% ipython --no-banner

In [1]: import numpy as np

In [2]: np.set_printoptions(precision=2, suppress=True, linewidth=140, floatmode="fixed")

In [3]: F = np.load("case10.npy")

In [4]: print(F.round(2) + 0)
[[ 0.71 -0.06  0.33  0.16 -0.13 -0.10  0.03 -0.01  0.06  0.10  0.00 -0.16]
 [-0.06  0.89  0.07  0.09  0.13 -0.19  0.06  0.11  0.04  0.00 -0.09  0.05]
 [ 0.33  0.07  0.59 -0.11  0.08  0.13 -0.10  0.03 -0.13 -0.03 -0.03  0.25]
 [ 0.16  0.09 -0.11  0.61  0.04  0.09  0.21 -0.20 -0.03 -0.27 -0.04 -0.16]
 [-0.13  0.13  0.08  0.04  0.52  0.17 -0.09 -0.22 -0.26  0.20 -0.08 -0.10]
 [-0.10 -0.19  0.13  0.09  0.17  0.64  0.18  0.13 -0.01 -0.02 -0.28  0.07]
 [ 0.03  0.06 -0.10  0.21 -0.09  0.18  0.72  0.09  0.01  0.19  0.20  0.14]
 [-0.01  0.11  0.03 -0.20 -0.22  0.13  0.09  0.77 -0.12 -0.06 -0.05 -0.18]
 [ 0.06  0.04 -0.13 -0.03 -0.26 -0.01  0.01 -0.12  0.66  0.11 -0.31  0.11]
 [ 0.10  0.00 -0.03 -0.27  0.20 -0.02  0.19 -0.06  0.11  0.74  0.02 -0.12]
 [ 0.00 -0.09 -0.03 -0.04 -0.08 -0.28  0.20 -0.05 -0.31  0.02  0.49  0.12]
 [-0.16  0.05  0.25 -0.16 -0.10  0.07  0.14 -0.18  0.11 -0.12  0.12  0.67]]

In [5]: evals, V = np.linalg.eigh(F)

In [6]: vec = np.array([-2, 2, -5, -5, 0, 0, 4, 4, -4, -3, 2, 2])

In [7]: print(np.round(vec @ F @ vec, 2))
88.06

In [8]: print(np.round(V * np.maximum(evals, 0) @ V.T, 2) + 0)
[[ 0.71 -0.06  0.33  0.16 -0.13 -0.10  0.03 -0.01  0.06  0.10  0.00 -0.16]
 [-0.06  0.89  0.07  0.09  0.13 -0.19  0.06  0.11  0.04  0.00 -0.09  0.05]
 [ 0.33  0.07  0.59 -0.11  0.08  0.13 -0.10  0.03 -0.13 -0.03 -0.03  0.25]
 [ 0.16  0.09 -0.11  0.61  0.04  0.09  0.21 -0.20 -0.03 -0.27 -0.04 -0.16]
 [-0.13  0.13  0.08  0.04  0.52  0.17 -0.09 -0.22 -0.26  0.20 -0.08 -0.10]
 [-0.10 -0.19  0.13  0.09  0.17  0.64  0.18  0.13 -0.01 -0.02 -0.28  0.07]
 [ 0.03  0.06 -0.10  0.21 -0.09  0.18  0.72  0.09  0.01  0.19  0.20  0.14]
 [-0.01  0.11  0.03 -0.20 -0.22  0.13  0.09  0.77 -0.12 -0.06 -0.05 -0.18]
 [ 0.06  0.04 -0.13 -0.03 -0.26 -0.01  0.01 -0.12  0.66  0.11 -0.31  0.11]
 [ 0.10  0.00 -0.03 -0.27  0.20 -0.02  0.19 -0.06  0.11  0.74  0.02 -0.12]
 [ 0.00 -0.09 -0.03 -0.04 -0.08 -0.28  0.20 -0.05 -0.31  0.02  0.49  0.12]
 [-0.16  0.05  0.25 -0.16 -0.10  0.07  0.14 -0.18  0.11 -0.12  0.12  0.67]]
